$ ipython --no-banner

In [1]: import numpy as np

In [2]: from numpy import linalg as LA

In [3]: np.set_printoptions(precision=3, suppress=True, linewidth=200, legacy="1.25")

In [4]: Y = np.array([[-2]])

In [5]: C = np.array([[2, -2, -1], [-2, 3, 3], [2, -1, -1]])

In [6]: E = np.block([[Y, np.array([[1, 8, 7]])], [np.zeros((3, 1)), C]])

In [7]: print(E)
[[-2.  1.  8.  7.]
 [ 0.  2. -2. -1.]
 [ 0. -2.  3.  3.]
 [ 0.  2. -1. -1.]]

In [8]: theta = np.radians(60)

In [9]: r_ = np.eye(4)

In [10]: r_[0, 0] = r_[1, 1] = np.cos(theta)

In [11]: r_[0, 1], r_[1, 0] = -np.sin(theta), np.sin(theta)

In [12]: print(r_)
[[ 0.5   -0.866  0.     0.   ]
 [ 0.866  0.5    0.     0.   ]
 [ 0.     0.     1.     0.   ]
 [ 0.     0.     0.     1.   ]]

In [13]: Y = E @ r_.T

In [14]: print(Y)
[[-1.866 -1.232  8.     7.   ]
 [-1.732  1.    -2.    -1.   ]
 [ 1.732 -1.     3.     3.   ]
 [-1.732  1.    -1.    -1.   ]]

In [15]: print(np.allclose(LA.norm(E, axis=1), LA.norm(Y, axis=1)))
True

In [16]: print(np.abs(Y - E).max(axis=0))
[1.732 2.232 0.    0.   ]

In [17]: print(np.round(LA.det(r_), 3), np.trace(r_))
1.0 3.0

In [18]: u = np.array([0, 2, 3, 1])

In [19]: Y = E + np.outer(u, np.eye(4)[0])

In [20]: print(Y)
[[-2.  1.  8.  7.]
 [ 2.  2. -2. -1.]
 [ 3. -2.  3.  3.]
 [ 1.  2. -1. -1.]]

In [21]: print(LA.matrix_rank(LA.inv(Y) - LA.inv(E), tol=1e-8))
1

In [22]: print(LA.matrix_rank(Y - E))
1
